% python3 -q
>>> import numpy as np
>>> from numpy import linalg as LA
>>> np.set_printoptions(precision=1, suppress=True, linewidth=160)
>>> X = np.loadtxt("w.csv", delimiter=",")
>>> print(X)
[[-3.  1.  0.  0.  0.]
 [ 0. -3.  1.  0.  0.]
 [ 0.  0. -3.  1.  0.]
 [ 0.  0.  0. -3.  1.]
 [ 0.  0.  0.  0. -3.]]
>>> f = np.array([6, -2, -9, -6, -6])
>>> M2 = X + np.outer(f, np.eye(5)[4])
>>> print(round(LA.det(M2) / LA.det(X), 1), round(1 + LA.solve(X, f)[4], 1))
3.0 3.0
>>> print(M2)
[[-3.  1.  0.  0.  6.]
 [ 0. -3.  1.  0. -2.]
 [ 0.  0. -3.  1. -9.]
 [ 0.  0.  0. -3. -5.]
 [ 0.  0.  0.  0. -9.]]
>>> print(LA.matrix_rank(M2 - X))
1
>>> M2 = np.array([[-2, -1], [-2, -1]])
>>> J = np.tile(M2, (2, 2))
>>> print(J)
[[-2 -1 -2 -1]
 [-2 -1 -2 -1]
 [-2 -1 -2 -1]
 [-2 -1 -2 -1]]
>>> M2 = np.array([[-2, 0, -1], [1, -2, 0], [1, 2, -2], [-1, -1, -1]])
>>> print(LA.matrix_rank(np.vstack([J, M2.T])))
4
>>> print(np.einsum("ik,kj->ij", J, M2))
[[ 2 -1  7]
 [ 2 -1  7]
 [ 2 -1  7]
 [ 2 -1  7]]
>>> print(M2.T @ J.T)
[[ 2  2  2  2]
 [-1 -1 -1 -1]
 [ 7  7  7  7]]
>>> P = np.triu(np.array([[3, -2, 0, 1], [0, -1, -1, 1], [-2, 1, 3, -3], [-1, 2, 3, -2]]), 1) + np.eye(4)
>>> M2 = P @ J @ LA.inv(P)
>>> print(np.round(np.poly(M2), 1) + 0)
[1. 6. 0. 0. 0.]
>>> print(M2)
[[  0.   0.   0.   0.]
 [ -2.  -5.  -7. -15.]
 [  4.  10.  14.  30.]
 [ -2.  -5.  -7. -15.]]
>>> print(LA.matrix_rank(M2))
1
>>> print(np.trace(M2), np.trace(J))
-6.0 -6
>>> print(round(float(LA.det(M2)), 1))
0.0
